In [1]: import numpy as np

In [2]: np.set_printoptions(precision=1, suppress=True, linewidth=100, floatmode="fixed")

In [3]: def tidy(a):
   ...:     return np.round(a, 1) + 0
   ...: 

In [4]: m1 = np.loadtxt("w.csv", delimiter=",")

In [5]: m1
Out[5]: 
array([[ 2.0, -1.0, -3.0,  5.0, -1.0,  3.0, -4.0, -1.0],
       [ 2.0,  5.0, -1.0,  2.0, -5.0, -1.0, -5.0, -1.0],
       [ 0.0,  0.0, -2.0,  1.0, -3.0,  1.0, -1.0,  5.0],
       [-1.0, -1.0, -5.0, -5.0, -5.0, -1.0, -2.0,  1.0],
       [ 0.0,  3.0,  0.0, -1.0,  5.0, -1.0, -4.0,  5.0],
       [ 4.0,  3.0, -4.0, -4.0,  3.0,  4.0,  3.0,  4.0],
       [-1.0, -2.0, -5.0, -5.0, -1.0, -2.0,  2.0, -5.0]])

In [6]: M2 = m1 / np.sqrt((m1 ** 2).mean(axis=1, keepdims=True))

In [7]: tidy(M2[1])
Out[7]: array([ 0.6,  1.5, -0.3,  0.6, -1.5, -0.3, -1.5, -0.3])

In [8]: X = np.load("x.npy")

In [9]: X
Out[9]: 
array([[-1.4, -0.7,  1.4,  3.9,  0.0, -0.2],
       [ 0.8,  0.4, -0.8, -2.4,  0.0,  0.1],
       [ 0.2,  0.1, -0.2, -0.5,  0.0,  0.0],
       [ 0.0,  0.0,  0.0,  0.0,  0.0,  0.0]])

In [10]: # looks like rank 3

In [11]: left, sigma, VT = np.linalg.svd(X)

In [12]: vecs = VT[:(sigma > 1e-8).sum()]

In [13]: rng = np.random.default_rng(56)

In [14]: x0 = X[1] + -2 * X[2] + rng.integers(2) * np.eye(6)[0]

In [15]: x0
Out[15]: array([ 0.4,  0.2, -0.4, -1.4,  0.0,  0.1])

In [16]: tidy(np.linalg.norm(x0 - vecs.T @ vecs @ x0))
Out[16]: np.float64(0.0)

In [17]: print(np.allclose(vecs.T @ vecs @ x0, x0))
True

In [18]: np.linalg.matrix_rank(np.vstack([X, x0]))
Out[18]: np.int64(3)

In [19]: tidy(vecs.T @ vecs)
Out[19]: 
array([[ 0.4,  0.2, -0.4,  0.0,  0.0,  0.0],
       [ 0.2,  0.1, -0.2,  0.0,  0.0,  0.0],
       [-0.4, -0.2,  0.4,  0.0,  0.0,  0.0],
       [ 0.0,  0.0,  0.0,  1.0,  0.0,  0.0],
       [ 0.0,  0.0,  0.0,  0.0,  0.0,  0.0],
       [ 0.0,  0.0,  0.0,  0.0,  0.0,  1.0]])

In [20]: x0 = np.array([2, 0, 1, 0, 0, 1, 2, 0])

In [21]: a = np.maximum(m1 @ x0, 0)

In [22]: m1.T @ a
Out[22]: array([ 56.0,  42.0, -56.0, -56.0,  42.0,  56.0,  42.0,  56.0])

In [23]: a
Out[23]: array([ 0.0,  0.0,  0.0,  0.0,  0.0, 14.0,  0.0])

In [24]: np.maximum(m1 @ x0, 0) - np.maximum(-m1 @ x0, 0)
Out[24]: array([ -4.0,  -8.0,  -3.0, -12.0,  -9.0,  14.0,  -5.0])

In [25]: np.flatnonzero(a > 1e-9)
Out[25]: array([5])

In [26]: r0 = np.array([3, 2, 1])

In [27]: np.cross(X[3, :3], X[0, :3])
Out[27]: array([ 0.0, -0.0,  0.0])

In [28]: np.convolve(X[3], r0)
Out[28]: array([0.0, 0.0, 0.0, 0.0, 0.0, 0.0, 0.0, 0.0])

In [29]: np.polyval(r0, X[3])
Out[29]: array([1.0, 1.0, 1.0, 1.0, 1.0, 1.0])

In [30]: print(tidy(np.array([np.convolve(row, r0, "same") for row in X])))
[[-4.9  1.4 13.8  9.2  3.3 -0.4]
 [ 2.8 -0.8 -8.4 -5.6 -2.1  0.2]
 [ 0.7 -0.2 -1.8 -1.2 -0.5  0.0]
 [ 0.0  0.0  0.0  0.0  0.0  0.0]]

In [31]: left, sigma, VT = np.linalg.svd(X)

In [32]: tidy(sigma)
Out[32]: array([5.2, 0.1, 0.0, 0.0])

In [33]: M2 = left[:, :3] @ np.diag(sigma[:3]) @ VT[:3]

In [34]: tidy(np.linalg.norm(X - M2, 2)), sigma[3]
Out[34]: (np.float64(0.0), np.float64(0.0))

In [35]: print(tidy(np.abs(X - M2).max()))
0.0

In [36]: M = np.loadtxt("run0.csv", delimiter=",")

In [37]: M
Out[37]: 
array([[6.0, 5.0, 0.0, 5.0, 0.0, 5.0, 0.0, 5.0, 0.0, 5.0, 0.0, 5.0],
       [5.0, 6.0, 0.0, 5.0, 0.0, 5.0, 0.0, 5.0, 0.0, 5.0, 0.0, 5.0],
       [0.0, 0.0, 6.0, 0.0, 5.0, 0.0, 5.0, 0.0, 5.0, 0.0, 5.0, 0.0],
       [5.0, 5.0, 0.0, 6.0, 0.0, 5.0, 0.0, 5.0, 0.0, 5.0, 0.0, 5.0],
       [0.0, 0.0, 5.0, 0.0, 6.0, 0.0, 5.0, 0.0, 5.0, 0.0, 5.0, 0.0],
       [5.0, 5.0, 0.0, 5.0, 0.0, 6.0, 0.0, 5.0, 0.0, 5.0, 0.0, 5.0],
       [0.0, 0.0, 5.0, 0.0, 5.0, 0.0, 6.0, 0.0, 5.0, 0.0, 5.0, 0.0],
       [5.0, 5.0, 0.0, 5.0, 0.0, 5.0, 0.0, 6.0, 0.0, 5.0, 0.0, 5.0],
       [0.0, 0.0, 5.0, 0.0, 5.0, 0.0, 5.0, 0.0, 6.0, 0.0, 5.0, 0.0],
       [5.0, 5.0, 0.0, 5.0, 0.0, 5.0, 0.0, 5.0, 0.0, 6.0, 0.0, 5.0],
       [0.0, 0.0, 5.0, 0.0, 5.0, 0.0, 5.0, 0.0, 5.0, 0.0, 6.0, 0.0],
       [5.0, 5.0, 0.0, 5.0, 0.0, 5.0, 0.0, 5.0, 0.0, 5.0, 0.0, 6.0]])

In [38]: # equal to its transpose

In [39]: M.reshape(2, -1)
Out[39]: 
array([[6.0, 5.0, 0.0, 5.0, 0.0, 5.0, 0.0, 5.0, 0.0, 5.0, 0.0, 5.0, 5.0, 6.0, 0.0, 5.0, 0.0, 5.0,
        0.0, 5.0, 0.0, 5.0, 0.0, 5.0, 0.0, 0.0, 6.0, 0.0, 5.0, 0.0, 5.0, 0.0, 5.0, 0.0, 5.0, 0.0,
        5.0, 5.0, 0.0, 6.0, 0.0, 5.0, 0.0, 5.0, 0.0, 5.0, 0.0, 5.0, 0.0, 0.0, 5.0, 0.0, 6.0, 0.0,
        5.0, 0.0, 5.0, 0.0, 5.0, 0.0, 5.0, 5.0, 0.0, 5.0, 0.0, 6.0, 0.0, 5.0, 0.0, 5.0, 0.0, 5.0],
       [0.0, 0.0, 5.0, 0.0, 5.0, 0.0, 6.0, 0.0, 5.0, 0.0, 5.0, 0.0, 5.0, 5.0, 0.0, 5.0, 0.0, 5.0,
        0.0, 6.0, 0.0, 5.0, 0.0, 5.0, 0.0, 0.0, 5.0, 0.0, 5.0, 0.0, 5.0, 0.0, 6.0, 0.0, 5.0, 0.0,
        5.0, 5.0, 0.0, 5.0, 0.0, 5.0, 0.0, 5.0, 0.0, 6.0, 0.0, 5.0, 0.0, 0.0, 5.0, 0.0, 5.0, 0.0,
        5.0, 0.0, 5.0, 0.0, 6.0, 0.0, 5.0, 5.0, 0.0, 5.0, 0.0, 5.0, 0.0, 5.0, 0.0, 5.0, 0.0, 6.0]])

In [40]: t3 = M.reshape(12, 2, -1)

In [41]: np.swapaxes(t3, 1, 2)[2]
Out[41]: 
array([[0.0, 5.0],
       [0.0, 0.0],
       [6.0, 5.0],
       [0.0, 0.0],
       [5.0, 5.0],
       [0.0, 0.0]])

In [42]: np.einsum("ihd,jhd->hij", t3, t3).shape
Out[42]: (2, 12, 12)

In [43]: print(t3.sum(axis=1))
[[ 6.0 10.0  0.0 10.0  0.0 10.0]
 [ 5.0 11.0  0.0 10.0  0.0 10.0]
 [ 5.0  0.0 11.0  0.0 10.0  0.0]
 [ 5.0 10.0  0.0 11.0  0.0 10.0]
 [ 5.0  0.0 10.0  0.0 11.0  0.0]
 [ 5.0 10.0  0.0 10.0  0.0 11.0]
 [ 6.0  0.0 10.0  0.0 10.0  0.0]
 [ 5.0 11.0  0.0 10.0  0.0 10.0]
 [ 5.0  0.0 11.0  0.0 10.0  0.0]
 [ 5.0 10.0  0.0 11.0  0.0 10.0]
 [ 5.0  0.0 10.0  0.0 11.0  0.0]
 [ 5.0 10.0  0.0 10.0  0.0 11.0]]

In [44]: t3.shape
Out[44]: (12, 2, 6)

In [45]: M2 = M / np.linalg.norm(M, axis=1, keepdims=True)

In [46]: C2 = M2 @ M2.T

In [47]: (np.abs(C2) > 0.9).astype(int)
Out[47]: 
array([[1, 1, 0, 1, 0, 1, 0, 1, 0, 1, 0, 1],
       [1, 1, 0, 1, 0, 1, 0, 1, 0, 1, 0, 1],
       [0, 0, 1, 0, 1, 0, 1, 0, 1, 0, 1, 0],
       [1, 1, 0, 1, 0, 1, 0, 1, 0, 1, 0, 1],
       [0, 0, 1, 0, 1, 0, 1, 0, 1, 0, 1, 0],
       [1, 1, 0, 1, 0, 1, 0, 1, 0, 1, 0, 1],
       [0, 0, 1, 0, 1, 0, 1, 0, 1, 0, 1, 0],
       [1, 1, 0, 1, 0, 1, 0, 1, 0, 1, 0, 1],
       [0, 0, 1, 0, 1, 0, 1, 0, 1, 0, 1, 0],
       [1, 1, 0, 1, 0, 1, 0, 1, 0, 1, 0, 1],
       [0, 0, 1, 0, 1, 0, 1, 0, 1, 0, 1, 0],
       [1, 1, 0, 1, 0, 1, 0, 1, 0, 1, 0, 1]])

In [48]: tidy(np.degrees(np.arccos(np.clip(C2[5, 7], -1, 1))))
Out[48]: np.float64(5.9)

In [49]: tidy(C2[5])
Out[49]: array([1.0, 1.0, 0.0, 1.0, 0.0, 1.0, 0.0, 1.0, 0.0, 1.0, 0.0, 1.0])

In [50]: x0 = np.array([7, 9, 8, -1, 9, -8, -1, -6, -8, -9, -9, -6])

In [51]: rhs = M @ x0

In [52]: beta, lr = np.zeros(12), 1 / np.linalg.norm(M, 2) ** 2

In [53]: for i in range(4):
    ...:     beta -= lr * M.T @ (M @ beta - rhs)
    ...:     if i % 1 == 0: print(i, round(np.linalg.norm(M @ beta - rhs), 1))
    ...: 
0 25.3
1 24.8
2 24.7
3 24.6

In [54]: tidy(np.linalg.cond(M))
Out[54]: np.float64(36.0)

In [55]: print(tidy(beta))
[-2.0 -2.0 -0.2 -2.0 -0.2 -2.0 -0.2 -2.0 -0.2 -2.0 -0.2 -2.0]

In [56]: evals, vecs = np.linalg.eigh(M)

In [57]: x0 = np.array([0, 0, 0, 1, 2, 1, 2, 2, 2, 2, 2, 0])

In [58]: tidy(vecs * np.maximum(evals, 0) @ vecs.T)
Out[58]: 
array([[6.0, 5.0, 0.0, 5.0, 0.0, 5.0, 0.0, 5.0, 0.0, 5.0, 0.0, 5.0],
       [5.0, 6.0, 0.0, 5.0, 0.0, 5.0, 0.0, 5.0, 0.0, 5.0, 0.0, 5.0],
       [0.0, 0.0, 6.0, 0.0, 5.0, 0.0, 5.0, 0.0, 5.0, 0.0, 5.0, 0.0],
       [5.0, 5.0, 0.0, 6.0, 0.0, 5.0, 0.0, 5.0, 0.0, 5.0, 0.0, 5.0],
       [0.0, 0.0, 5.0, 0.0, 6.0, 0.0, 5.0, 0.0, 5.0, 0.0, 5.0, 0.0],
       [5.0, 5.0, 0.0, 5.0, 0.0, 6.0, 0.0, 5.0, 0.0, 5.0, 0.0, 5.0],
       [0.0, 0.0, 5.0, 0.0, 5.0, 0.0, 6.0, 0.0, 5.0, 0.0, 5.0, 0.0],
       [5.0, 5.0, 0.0, 5.0, 0.0, 5.0, 0.0, 6.0, 0.0, 5.0, 0.0, 5.0],
       [0.0, 0.0, 5.0, 0.0, 5.0, 0.0, 5.0, 0.0, 6.0, 0.0, 5.0, 0.0],
       [5.0, 5.0, 0.0, 5.0, 0.0, 5.0, 0.0, 5.0, 0.0, 6.0, 0.0, 5.0],
       [0.0, 0.0, 5.0, 0.0, 5.0, 0.0, 5.0, 0.0, 5.0, 0.0, 6.0, 0.0],
       [5.0, 5.0, 0.0, 5.0, 0.0, 5.0, 0.0, 5.0, 0.0, 5.0, 0.0, 6.0]])

In [59]: print(tidy(vecs * np.sqrt(evals) @ vecs.T))
[[1.7 0.7 0.0 0.7 0.0 0.7 0.0 0.7 0.0 0.7 0.0 0.7]
 [0.7 1.7 0.0 0.7 0.0 0.7 0.0 0.7 0.0 0.7 0.0 0.7]
 [0.0 0.0 1.8 0.0 0.8 0.0 0.8 0.0 0.8 0.0 0.8 0.0]
 [0.7 0.7 0.0 1.7 0.0 0.7 0.0 0.7 0.0 0.7 0.0 0.7]
 [0.0 0.0 0.8 0.0 1.8 0.0 0.8 0.0 0.8 0.0 0.8 0.0]
 [0.7 0.7 0.0 0.7 0.0 1.7 0.0 0.7 0.0 0.7 0.0 0.7]
 [0.0 0.0 0.8 0.0 0.8 0.0 1.8 0.0 0.8 0.0 0.8 0.0]
 [0.7 0.7 0.0 0.7 0.0 0.7 0.0 1.7 0.0 0.7 0.0 0.7]
 [0.0 0.0 0.8 0.0 0.8 0.0 0.8 0.0 1.8 0.0 0.8 0.0]
 [0.7 0.7 0.0 0.7 0.0 0.7 0.0 0.7 0.0 1.7 0.0 0.7]
 [0.0 0.0 0.8 0.0 0.8 0.0 0.8 0.0 0.8 0.0 1.8 0.0]
 [0.7 0.7 0.0 0.7 0.0 0.7 0.0 0.7 0.0 0.7 0.0 1.7]]

In [60]: (np.sign(vecs[:, -1].round(6)) == np.sign(vecs[0, -1].round(6))).astype(int)
Out[60]: array([1, 1, 0, 1, 0, 1, 0, 1, 0, 1, 0, 1])

In [61]: tidy(x0 @ M @ x0 / (x0 @ x0)), tidy(evals[0]), tidy(evals[-1])
Out[61]: (np.float64(20.2), np.float64(1.0), np.float64(36.0))

In [62]: print(x0 @ M @ x0)
526.0

In [63]: np.abs(M).sum(axis=1).max(), tidy(np.abs(evals).max())
Out[63]: (np.float64(36.0), np.float64(36.0))

In [64]: data = np.load("arr.npy")

In [65]: data
Out[65]: 
array([[-2.3,  0.8, -0.9, -0.5, -1.2,  1.1, -0.1,  0.8, -0.7],
       [-1.2, -0.3, -1.0, -1.2, -1.1, -0.5,  2.3, -0.3,  0.6],
       [-1.7, -0.7, -2.1,  0.0,  1.8, -0.2,  0.1, -1.3,  0.7],
       [ 0.2,  0.4,  1.0,  0.0, -2.1, -0.4, -1.0, -0.5, -0.4],
       [ 0.5,  0.1, -0.7,  0.5, -0.2, -0.4,  1.6,  0.6, -0.2],
       [-2.4,  0.9, -1.0, -0.6, -1.0,  1.2, -0.1,  0.7, -0.7]])

In [66]: tidy(np.trace(np.linalg.pinv(X) @ X))
Out[66]: np.float64(3.0)

In [67]: np.allclose(X[:-1].T @ np.linalg.lstsq(X[:-1].T, X[-1])[0], X[-1])
Out[67]: True

In [68]: data @ data
Traceback (most recent call last):
  Cell In[68], line 1
    data @ data
ValueError: matmul: Input operand 1 has a mismatch in its core dimension 0, with gufunc signature (n?,k),(k,m?)->(n?,m?) (size 6 is different from 9)


In [69]: C2 = data.T @ data

In [70]: tidy(np.trace(C2)), tidy((data ** 2).sum())
Out[70]: (np.float64(57.9), np.float64(57.9))

In [71]: np.allclose(C2, C2.T)
Out[71]: True

In [72]: np.linalg.matrix_rank(C2)
Out[72]: np.int64(6)

In [73]: tidy(np.linalg.eigvalsh(C2)[::-1])
Out[73]: array([25.7, 17.2,  9.7,  4.3,  1.1,  0.0,  0.0,  0.0,  0.0])

In [74]: r0, g = data[3], data[0]

In [75]: tidy(r0 @ g)
Out[75]: np.float64(1.0)

In [76]: p = (r0 @ g) / (r0 @ r0) * r0

In [77]: tidy(np.outer(r0, g))
Out[77]: 
array([[-0.5,  0.2, -0.2, -0.1, -0.2,  0.2,  0.0,  0.2, -0.1],
       [-0.9,  0.3, -0.4, -0.2, -0.5,  0.4,  0.0,  0.3, -0.3],
       [-2.3,  0.8, -0.9, -0.5, -1.2,  1.1, -0.1,  0.8, -0.7],
       [ 0.0,  0.0,  0.0,  0.0,  0.0,  0.0,  0.0,  0.0,  0.0],
       [ 4.8, -1.7,  1.9,  1.0,  2.5, -2.3,  0.2, -1.7,  1.5],
       [ 0.9, -0.3,  0.4,  0.2,  0.5, -0.4,  0.0, -0.3,  0.3],
       [ 2.3, -0.8,  0.9,  0.5,  1.2, -1.1,  0.1, -0.8,  0.7],
       [ 1.2, -0.4,  0.4,  0.2,  0.6, -0.6,  0.0, -0.4,  0.4],
       [ 0.9, -0.3,  0.4,  0.2,  0.5, -0.4,  0.0, -0.3,  0.3]])

In [78]: np.linalg.matrix_rank(np.outer(r0, g))
Out[78]: np.int64(1)

In [79]: tidy(g - p)
Out[79]: array([-2.3,  0.7, -1.0, -0.5, -0.9,  1.2,  0.0,  0.9, -0.6])

In [80]: left, sigma, VT = np.linalg.svd(data, full_matrices=False)

In [81]: tidy(np.sqrt((sigma ** 2).sum())), tidy(np.linalg.norm(data))
Out[81]: (np.float64(7.6), np.float64(7.6))

In [82]: tidy(left.T @ left)
Out[82]: 
array([[1.0, 0.0, 0.0, 0.0, 0.0, 0.0],
       [0.0, 1.0, 0.0, 0.0, 0.0, 0.0],
       [0.0, 0.0, 1.0, 0.0, 0.0, 0.0],
       [0.0, 0.0, 0.0, 1.0, 0.0, 0.0],
       [0.0, 0.0, 0.0, 0.0, 1.0, 0.0],
       [0.0, 0.0, 0.0, 0.0, 0.0, 1.0]])

In [83]: (sigma > 1e-8).sum()
Out[83]: np.int64(6)

In [84]: tidy(sigma / sigma[0])
Out[84]: array([1.0, 0.8, 0.6, 0.4, 0.2, 0.0])

In [85]: print(tidy(VT @ VT.T))
[[1.0 0.0 0.0 0.0 0.0 0.0]
 [0.0 1.0 0.0 0.0 0.0 0.0]
 [0.0 0.0 1.0 0.0 0.0 0.0]
 [0.0 0.0 0.0 1.0 0.0 0.0]
 [0.0 0.0 0.0 0.0 1.0 0.0]
 [0.0 0.0 0.0 0.0 0.0 1.0]]

In [86]: A = np.load("out13.npy")

In [87]: print(tidy(A))
[[-0.5 -0.1 -0.6  0.3  0.3  0.1 -0.3]
 [ 0.4 -0.1 -0.3 -0.4 -0.2  0.4 -0.6]
 [ 0.2 -0.2 -0.1  0.2  0.2  0.5  0.3]
 [-0.1  0.0 -0.4 -0.3 -0.2 -0.5  0.2]
 [ 0.1  0.2 -0.4  0.4 -0.4  0.0  0.4]
 [ 0.5 -0.4 -0.1  0.4 -0.2 -0.1 -0.1]
 [ 0.0  0.1  0.2  0.5  0.0 -0.3 -0.6]
 [-0.5 -0.3  0.2  0.1 -0.6  0.3  0.0]
 [-0.1  0.1  0.3 -0.1 -0.4  0.0  0.0]
 [-0.1  0.1  0.1  0.1  0.2  0.4  0.0]
 [-0.1 -0.8  0.1 -0.1  0.2 -0.2  0.0]]

In [88]: # keeps lengths

In [89]: P = A @ np.linalg.solve(A.T @ A, A.T)

In [90]: tidy(P @ A[:, 4])
Out[90]: array([ 0.3, -0.2,  0.2, -0.2, -0.4, -0.2,  0.0, -0.6, -0.4,  0.2,  0.2])

In [91]: np.linalg.matrix_rank(np.eye(11) - P)
Out[91]: np.int64(4)

In [92]: np.allclose(P @ P, P)
Out[92]: True

In [93]: F = np.tril(np.array([[-1, 2, 0, 2], [2, 1, 2, 0], [-1, -1, 0, 2], [2, 2, 0, 2]]), -1) + np.eye(4, dtype=int)

In [94]: F
Out[94]: 
array([[ 1,  0,  0,  0],
       [ 2,  1,  0,  0],
       [-1, -1,  1,  0],
       [ 2,  2,  0,  1]])

In [95]: # triangular: eigenvalues sit on the diagonal

In [96]: print(tidy(np.sort(np.linalg.eigvals(F))))
[1.0 1.0 1.0 1.0]

In [97]: F @ F
Out[97]: 
array([[ 1,  0,  0,  0],
       [ 4,  1,  0,  0],
       [-4, -2,  1,  0],
       [ 8,  4,  0,  1]])

In [98]: [int(np.linalg.matrix_rank(np.linalg.matrix_power(F, p))) for p in range(1, 5)]
Out[98]: [4, 4, 4, 4]

In [99]: tidy(np.linalg.eigvals(F))
Out[99]: array([1.0, 1.0, 1.0, 1.0])

In [100]: tidy(np.linalg.eigvals(F).sum().real)
Out[100]: np.float64(4.0)

In [101]: np.einsum("ij,ji->", F, F)
Out[101]: np.int64(4)

In [102]: tidy(np.linalg.det(F[::-1]))
Out[102]: np.float64(1.0)

In [103]: print(np.kron(np.eye(2, dtype=int), F))
[[ 1  0  0  0  0  0  0  0]
 [ 2  1  0  0  0  0  0  0]
 [-1 -1  1  0  0  0  0  0]
 [ 2  2  0  1  0  0  0  0]
 [ 0  0  0  0  1  0  0  0]
 [ 0  0  0  0  2  1  0  0]
 [ 0  0  0  0 -1 -1  1  0]
 [ 0  0  0  0  2  2  0  1]]

In [104]: Q, Rm = np.linalg.qr(F)

In [105]: np.allclose(Rm.T @ Rm, F.T @ F)
Out[105]: True

In [106]: print(tidy(np.trace(Q @ Q.T)))
4.0

In [107]: tidy(Rm)
Out[107]: 
array([[-3.2, -2.2,  0.3, -0.6],
       [ 0.0,  1.0, -0.3,  0.6],
       [ 0.0,  0.0, -0.9, -0.4],
       [ 0.0,  0.0,  0.0, -0.3]])
